$ python -q
>>> import numpy as np
>>> np.set_printoptions(suppress=True, linewidth=160)
>>> J = np.array([[-6, -2, 4, -6, -2, 4],
...     [2, -2, -6, 2, -2, -6],
...     [-2, 2, 0, -2, 2, 0],
...     [-3, -1, 2, 9, 3, -6],
...     [1, -1, -3, -3, 3, 9],
...     [-1, 1, 0, 3, -3, 0]])
>>> M2 = np.linalg.inv(J)
>>> np.round(np.linalg.slogdet(J)[0], 2)
np.float64(-1.0)
>>> np.round(np.linalg.inv(M2), 2) + 0
array([[-6., -2.,  4., -6., -2.,  4.],
       [ 2., -2., -6.,  2., -2., -6.],
       [-2.,  2.,  0., -2.,  2.,  0.],
       [-3., -1.,  2.,  9.,  3., -6.],
       [ 1., -1., -3., -3.,  3.,  9.],
       [-1.,  1.,  0.,  3., -3.,  0.]])
>>> np.round(np.linalg.det(J) * np.linalg.det(M2), 2)
np.float64(1.0)
>>> np.round(np.linalg.det(J) * M2, 2)
array([[  6912.,   4608.,  11520.,   4608.,   3072.,   7680.],
       [  6912.,   4608., -16128.,   4608.,   3072., -10752.],
       [     0.,   9216.,   9216.,      0.,   6144.,   6144.],
       [  2304.,   1536.,   3840.,  -4608.,  -3072.,  -7680.],
       [  2304.,   1536.,  -5376.,  -4608.,  -3072.,  10752.],
       [    -0.,   3072.,   3072.,     -0.,  -6144.,  -6144.]])
>>> feats = np.load("run6.npy")
>>> feats
array([[8., 4., 0.],
       [4., 8., 4.],
       [0., 4., 2.]])
>>> evals, evecs = np.linalg.eig(feats)
>>> np.round(np.sort(np.linalg.eigvals(np.linalg.inv(feats))), 2)
array([-2.26,  0.08,  0.18])
>>> np.round(feats @ evecs[:, 0] - evals[0] * evecs[:, 0], 2) + 0
array([0., 0., 0.])
>>> np.round(np.sort(np.linalg.eigvals(feats.T)), 2)
array([-0.44,  5.64, 12.81])
>>> evals.round(2)
array([12.81,  5.64, -0.44])
>>> round(float(np.prod(evals)), 2)
-32.0
>>> rng = np.random.default_rng(813131)
>>> idx = rng.permutation(3)
>>> M2 = feats[:, idx] * rng.choice([-1, 1], 3)
>>> M2
array([[4., 8., 0.],
       [8., 4., 4.],
       [4., 0., 2.]])
>>> Uu, _, Vh = np.linalg.svd(feats.T @ M2)
>>> idx
array([1, 0, 2])
>>> np.round(np.linalg.lstsq(feats, M2)[0], 2) + 0
array([[0., 1., 0.],
       [1., 0., 0.],
       [0., 0., 1.]])
>>> vec = np.array([0, 1, 0])
>>> target = feats @ vec
>>> coef, lr = np.zeros(3), 1 / np.linalg.norm(feats, 2) ** 2
>>> for i in range(300):
...     coef -= lr * feats.T @ (feats @ coef - target)
...     if i % 50 == 0: print(i, round(np.linalg.norm(feats @ coef - target), 2))
... 
0 2.03
50 0.21
100 0.2
150 0.19
200 0.18
250 0.17
>>> coef.round(2)
array([0.08, 0.82, 0.29])
>>> r0 = np.array([0, -1, 2, -2, 3, -2, -3])
>>> W0 = 2 * np.eye(7) + np.outer(r0, r0)
>>> W0
array([[ 2.,  0.,  0.,  0.,  0.,  0.,  0.],
       [ 0.,  3., -2.,  2., -3.,  2.,  3.],
       [ 0., -2.,  6., -4.,  6., -4., -6.],
       [ 0.,  2., -4.,  6., -6.,  4.,  6.],
       [ 0., -3.,  6., -6., 11., -6., -9.],
       [ 0.,  2., -4.,  4., -6.,  6.,  6.],
       [ 0.,  3., -6.,  6., -9.,  6., 11.]])
>>> # equal to its transpose
>>> M2 = W0 + rng.integers(-2, 3, (7, 1)) @ rng.integers(-2, 3, (1, 7))
>>> M2
array([[-2., -2., -2., -4.,  2.,  2., -2.],
       [ 2.,  4., -1.,  4., -4.,  1.,  4.],
       [ 2., -1.,  7., -2.,  5., -5., -5.],
       [-4.,  0., -6.,  2., -4.,  6.,  4.],
       [ 2., -2.,  7., -4., 10., -7., -8.],
       [ 2.,  3., -3.,  6., -7.,  5.,  7.],
       [ 0.,  3., -6.,  6., -9.,  6., 11.]])
>>> M2 - W0
array([[-4., -2., -2., -4.,  2.,  2., -2.],
       [ 2.,  1.,  1.,  2., -1., -1.,  1.],
       [ 2.,  1.,  1.,  2., -1., -1.,  1.],
       [-4., -2., -2., -4.,  2.,  2., -2.],
       [ 2.,  1.,  1.,  2., -1., -1.,  1.],
       [ 2.,  1.,  1.,  2., -1., -1.,  1.],
       [ 0.,  0.,  0.,  0.,  0.,  0.,  0.]])
>>> np.abs(M2 - W0).sum(axis=1)
array([18.,  9.,  9., 18.,  9.,  9.,  0.])
>>> np.linalg.matrix_rank(M2 - W0, tol=1e-8)
np.int64(1)
>>> Uu, sigma, Vh = np.linalg.svd(J, full_matrices=False)
>>> np.round(sigma / sigma[0], 2)
array([1.  , 0.61, 0.46, 0.28, 0.27, 0.17])
>>> sigma.round(2)
array([16.62, 10.13,  7.59,  4.62,  4.52,  2.76])
>>> np.round(Vh @ Vh.T, 2) + 0
array([[1., 0., 0., 0., 0., 0.],
       [0., 1., 0., 0., 0., 0.],
       [0., 0., 1., 0., 0., 0.],
       [0., 0., 0., 1., 0., 0.],
       [0., 0., 0., 0., 1., 0.],
       [0., 0., 0., 0., 0., 1.]])
>>> np.round(np.abs(Vh[0]), 2) + 0
array([0.08, 0.  , 0.09, 0.66, 0.  , 0.74])
>>> np.round(Uu.T @ Uu, 2) + 0
array([[1., 0., 0., 0., 0., 0.],
       [0., 1., 0., 0., 0., 0.],
       [0., 0., 1., 0., 0., 0.],
       [0., 0., 0., 1., 0., 0.],
       [0., 0., 0., 0., 1., 0.],
       [0., 0., 0., 0., 0., 1.]])
>>> m1 = np.loadtxt("a.csv", delimiter=",")
>>> m1
array([[ 2., -2.,  0., -2., -1., -2.],
       [-3.,  2., -5., -4.,  1., -2.],
       [ 0.,  2., -1., -1.,  2., -2.],
       [ 0.,  1., -3., -1.,  0.,  0.],
       [ 1., -1., -1.,  1.,  0., -1.],
       [ 0.,  2., -1., -1.,  2., -2.],
       [ 1., -5., -3., -2., -2., -4.],
       [ 2., -2.,  0., -2., -1., -2.],
       [ 0.,  0.,  0.,  0.,  0.,  0.],
       [-1., -3., -3.,  0., -1., -2.],
       [-2., -2., -1.,  1., -3., -3.],
       [ 0.,  0.,  0.,  0.,  0.,  0.],
       [ 3., -1., -2., -2.,  1., -5.],
       [ 0.,  0.,  0.,  0.,  0.,  0.],
       [-1.,  2., -2., -2.,  0.,  1.],
       [ 2., -2.,  0., -2., -1., -2.],
       [ 0.,  2., -1., -1.,  2., -2.],
       [-1., -1., -1., -3., -2., -6.],
       [ 0.,  0.,  1.,  2., -2., -2.],
       [ 0.,  0.,  0.,  0.,  0.,  0.],
       [ 3., -3., -1., -1., -1., -3.],
       [-1.,  1.,  2.,  1., -2., -1.],
       [ 0., -4., -1., -1., -4., -5.],
       [-1.,  3.,  1.,  0.,  0., -3.],
       [-1.,  2., -2., -2.,  0.,  1.],
       [ 0., -2., -3., -4.,  0., -5.],
       [ 1., -1., -1.,  1.,  0., -1.]])
>>> Q, r_ = np.linalg.qr(J)
>>> np.round(Q.T @ Q, 2) + 0
array([[1., 0., 0., 0., 0., 0.],
       [0., 1., 0., 0., 0., 0.],
       [0., 0., 1., 0., 0., 0.],
       [0., 0., 0., 1., 0., 0.],
       [0., 0., 0., 0., 1., 0.],
       [0., 0., 0., 0., 0., 1.]])
>>> Q.round(2) + 0
array([[-0.81, -0.38,  0.  ,  0.4 ,  0.19,  0.  ],
       [ 0.27, -0.57, -0.63, -0.13,  0.29, -0.32],
       [-0.27,  0.57, -0.63,  0.13, -0.29, -0.32],
       [-0.4 , -0.19,  0.  , -0.81, -0.38,  0.  ],
       [ 0.13, -0.29, -0.32,  0.27, -0.57,  0.63],
       [-0.13,  0.29, -0.32, -0.27,  0.57,  0.63]])
>>> np.round(Q @ r_, 2) + 0
array([[-6., -2.,  4., -6., -2.,  4.],
       [ 2., -2., -6.,  2., -2., -6.],
       [-2.,  2.,  0., -2.,  2.,  0.],
       [-3., -1.,  2.,  9.,  3., -6.],
       [ 1., -1., -3., -3.,  3.,  9.],
       [-1.,  1.,  0.,  3., -3.,  0.]])
>>> np.allclose(r_.T @ r_, J.T @ J)
True
>>> cent = m1[[16, 25]].astype(float)
>>> for _ in range(3):
...     idx = np.linalg.norm(m1[:, None] - cent, axis=-1).argmin(axis=1)
...     cent = np.array([m1[idx == j].mean(axis=0) for j in range(2)])
... 
>>> idx
array([1, 0, 0, 0, 0, 0, 1, 1, 0, 1, 1, 0, 1, 0, 0, 1, 0, 1, 0, 0, 1, 0, 1, 0, 0, 1, 0])
>>> np.bincount(idx)
array([16, 11])
>>> np.round(cent[1] - cent[0], 2)
array([ 1.13, -3.39, -0.55, -1.2 , -1.55, -2.67])
>>> M = np.loadtxt("mat.csv", delimiter=",")
>>> M
array([[ 0., -2.,  0.,  2.],
       [ 2.,  0., -2.,  0.],
       [ 0.,  2.,  0., -2.],
       [-2.,  0.,  2.,  0.]])
>>> Uu, sigma, Vh = np.linalg.svd(M)
>>> np.argmax(sigma[:-1] / (sigma[1:] + 1e-6)) + 1
np.int64(2)
>>> sigma.round(2) + 0
array([4., 4., 0., 0.])
>>> M2 = Uu[:, :2] @ np.diag(sigma[:2]) @ Vh[:2]
>>> M2.round(2) + 0
array([[ 0., -2.,  0.,  2.],
       [ 2.,  0., -2.,  0.],
       [ 0.,  2.,  0., -2.],
       [-2.,  0.,  2.,  0.]])
>>> round(np.abs(M - M2).max(), 2)
np.float64(0.0)
>>> t3 = np.stack([M, 5 * M, M[::-1]])
>>> t3.sum(axis=0)
array([[ -2., -12.,   2.,  12.],
       [ 12.,   2., -12.,  -2.],
       [  2.,  12.,  -2., -12.],
       [-12.,  -2.,  12.,   2.]])
>>> np.linalg.matrix_rank(t3.reshape(3, -1))
np.int64(2)
>>> np.round(np.linalg.norm(t3, axis=(1, 2)), 2)
array([ 5.66, 28.28,  5.66])
>>> (t3 @ M.T).shape
(3, 4, 4)
>>> np.einsum("bij,cij->bc", t3, t3)
array([[ 32., 160.,   0.],
       [160., 800.,   0.],
       [  0.,   0.,  32.]])
>>> arr = np.load("dump.npy")
>>> arr
array([[ -9, -12, -12,  -9,  -3],
       [  0,   0,   0,   0,   0],
       [ -6,  -8,  -8,  -6,  -2]])
>>> np.linalg.matrix_rank(arr, rtol=0.1)
np.int64(1)
>>> theta = np.radians(72)
>>> r_ = np.eye(5)
>>> r_[1, 1] = r_[3, 3] = np.cos(theta)
>>> r_[1, 3], r_[3, 1] = -np.sin(theta), np.sin(theta)
>>> r_.round(2)
array([[ 1.  ,  0.  ,  0.  ,  0.  ,  0.  ],
       [ 0.  ,  0.31,  0.  , -0.95,  0.  ],
       [ 0.  ,  0.  ,  1.  ,  0.  ,  0.  ],
       [ 0.  ,  0.95,  0.  ,  0.31,  0.  ],
       [ 0.  ,  0.  ,  0.  ,  0.  ,  1.  ]])
>>> M2 = arr @ r_.T
>>> np.allclose(arr @ arr.T, M2 @ M2.T)
True
>>> round(np.linalg.det(r_), 2), np.round(np.trace(r_), 2)
(np.float64(1.0), np.float64(3.62))
>>> np.allclose(np.linalg.norm(arr, axis=1), np.linalg.norm(M2, axis=1))
True
>>> np.unique(arr.round(6), axis=0).shape
(3, 5)
>>> np.linalg.lstsq(arr[:-1].T, arr[-1])[2]
np.int32(1)
>>> np.round(arr @ np.linalg.pinv(arr) @ arr, 2)
array([[ -9., -12., -12.,  -9.,  -3.],
       [  0.,   0.,   0.,   0.,   0.],
       [ -6.,  -8.,  -8.,  -6.,  -2.]])
>>> Uu, sigma, Vh = np.linalg.svd(arr)
>>> np.argmax(sigma[:-1] / (sigma[1:] + 1e-6)) + 1
np.int64(1)
>>> M2 = Uu[:, :1] @ np.diag(sigma[:1]) @ Vh[:1]
>>> np.linalg.matrix_rank(M2)
np.int64(1)
>>> np.round(np.abs(arr - M2).max(), 2)
np.float64(0.0)
>>> M2 = np.array([[1, 1], [1, -1]])
>>> F = np.kron(M2, np.kron(M2, M2))[rng.permutation(8)][:5]
>>> F
array([[ 1,  1,  1,  1,  1,  1,  1,  1],
       [ 1,  1,  1,  1, -1, -1, -1, -1],
       [ 1, -1, -1,  1, -1,  1,  1, -1],
       [ 1, -1, -1,  1,  1, -1, -1,  1],
       [ 1,  1, -1, -1,  1,  1, -1, -1]])
>>> F.mean(axis=0)
array([ 1. ,  0.2, -0.2,  0.6,  0.2,  0.2, -0.2, -0.2])
>>> np.linalg.matrix_rank(F)
np.int64(5)
>>> F.sum(axis=1)
array([8, 0, 0, 0, 0])
>>> F[5]
Traceback (most recent call last):
  File "<python-input-95>", line 1, in <module>
    F[5]
    ~^^^
IndexError: index 5 is out of bounds for axis 0 with size 5
>>> np.diff(F, axis=0)
array([[ 0,  0,  0,  0, -2, -2, -2, -2],
       [ 0, -2, -2,  0,  0,  2,  2,  0],
       [ 0,  0,  0,  0,  2, -2, -2,  2],
       [ 0,  2,  0, -2,  0,  2,  0, -2]])
>>> F - F[0]
array([[ 0,  0,  0,  0,  0,  0,  0,  0],
       [ 0,  0,  0,  0, -2, -2, -2, -2],
       [ 0, -2, -2,  0, -2,  0,  0, -2],
       [ 0, -2, -2,  0,  0, -2, -2,  0],
       [ 0,  0, -2, -2,  0,  0, -2, -2]])
